In [1]: import numpy as np

In [2]: np.set_printoptions(precision=2, suppress=True, linewidth=120)

In [3]: feats = np.loadtxt("out19.csv", delimiter=",")

In [4]: print(feats)
[[ 2. -2.  2. -1.  0.  1. -2. -2.  1.  0.]
 [ 2.  0. -1. -2.  1. -2. -2.  0.  1.  2.]
 [ 1.  1.  1.  0.  0. -1.  2. -2. -2. -2.]
 [-1.  2. -1.  2.  2.  1.  2. -2.  1. -2.]
 [-1. -1. -1. -2. -2.  1.  1.  0.  1. -1.]
 [-2.  0. -2.  2.  0.  0.  0. -1. -2. -1.]
 [ 1. -1.  1.  0.  1.  2.  1.  0.  1.  2.]
 [ 2.  2.  0. -2.  0.  2.  2.  1. -2. -2.]
 [-2.  0. -1. -1.  0.  1.  0.  2.  2. -1.]
 [-2.  0.  0.  0. -2.  0.  1. -1. -2. -1.]]

In [5]: rng = np.random.default_rng(85777)

In [6]: out = feats + rng.integers(-2, 3, (10, 8)) @ rng.integers(-2, 3, (8, 10))

In [7]: print(out)
[[ 10. -10.   4.   1.  -9.  -5.   0.   4.   4.  -1.]
 [  2.  -2.  -4.   0.  -7.  -9.   7.  -5.   0.   8.]
 [ 15.   1.   8.   2.   4.   4.  -1.   2.   3.  -8.]
 [ 13.   8.  13.  12.   8.   3.   0.  -8.   1.   2.]
 [-10. -11.  -7.  -3.  -5.   0.   3.  -2. -10.   2.]
 [  1.  -1.  -1.  11. -11.  -2.   1.  -4.   3.  -1.]
 [ -1.  -1.   4.  -3.  11.   4.  -4.  -8.  -2.   3.]
 [-12.   8.  -8.   1.   1.   0.  12.  -5.  -7.   8.]
 [  5.   0.   3.  -1.  -2.   1.  -2.  14.   3.  -4.]
 [ -4.  10.  -2.  -3.  -5.   3.   1.   7.  -3.  -3.]]

In [8]: print(np.linalg.matrix_rank(out - feats, tol=1e-8))
8

In [9]: print(out - feats)
[[  8.  -8.   2.   2.  -9.  -6.   2.   6.   3.  -1.]
 [  0.  -2.  -3.   2.  -8.  -7.   9.  -5.  -1.   6.]
 [ 14.   0.   7.   2.   4.   5.  -3.   4.   5.  -6.]
 [ 14.   6.  14.  10.   6.   2.  -2.  -6.   0.   4.]
 [ -9. -10.  -6.  -1.  -3.  -1.   2.  -2. -11.   3.]
 [  3.  -1.   1.   9. -11.  -2.   1.  -3.   5.   0.]
 [ -2.   0.   3.  -3.  10.   2.  -5.  -8.  -3.   1.]
 [-14.   6.  -8.   3.   1.  -2.  10.  -6.  -5.  10.]
 [  7.   0.   4.   0.  -2.   0.  -2.  12.   1.  -3.]
 [ -2.  10.  -2.  -3.  -3.   3.   0.   8.  -1.  -2.]]

In [10]: print(feats @ feats)
[[ -7.  -6.   4.   5.  -6.  -4.  -4.  -7.  -3.  -8.]
 [  0.  -8.   5. -13. -12.  -1.  -9.   4.   3.   0.]
 [ 13.  -7.   8.   1.   7.  -4.  -6.  -7.   8.  13.]
 [ -5.  -3. -10.   2.   8.   1.  -2.   1.  17.   8.]
 [ -2.  -2.   0.   4.   2.   1.  -4.  10.  -1.   7.]
 [ -4.   4.  -6.  10.   6.  -2.   1.   0.   4.   5.]
 [ -9.  -3.  -1.   2.  -6.   6.   6.  -6.  -6.  -8.]
 [ 18.  -8.   4.  -6.   4.   0. -10.  -3.  -2.  12.]
 [ -4.   5.  -8.  -4.   0.   4.   3.  14.  -1.  -2.]
 [  3.   3.   1.  10.   7.  -6.   0.   0.  -3.   9.]]

In [11]: print((feats + feats.T) / 2)
[[ 2.   0.   1.5 -1.  -0.5 -0.5 -0.5  0.  -0.5 -1. ]
 [ 0.   0.   0.   0.   0.  -1.  -1.5  1.   0.5  1. ]
 [ 1.5  0.   1.  -0.5 -0.5 -1.5  1.5 -1.  -1.5 -1. ]
 [-1.   0.  -0.5  2.   0.   1.5  1.  -2.   0.  -1. ]
 [-0.5  0.  -0.5  0.  -2.   0.5  1.   0.   0.5 -1.5]
 [-0.5 -1.  -1.5  1.5  0.5  0.   1.   0.5 -0.5 -0.5]
 [-0.5 -1.5  1.5  1.   1.   1.   1.   1.   0.5  1.5]
 [ 0.   1.  -1.  -2.   0.   0.5  1.   1.   0.  -1.5]
 [-0.5  0.5 -1.5  0.   0.5 -0.5  0.5  0.   2.  -1.5]
 [-1.   1.  -1.  -1.  -1.5 -0.5  1.5 -1.5 -1.5 -1. ]]

In [12]: print(np.trace(feats))
6.0

In [13]: print(np.allclose(feats @ feats.T, feats.T @ feats))
False
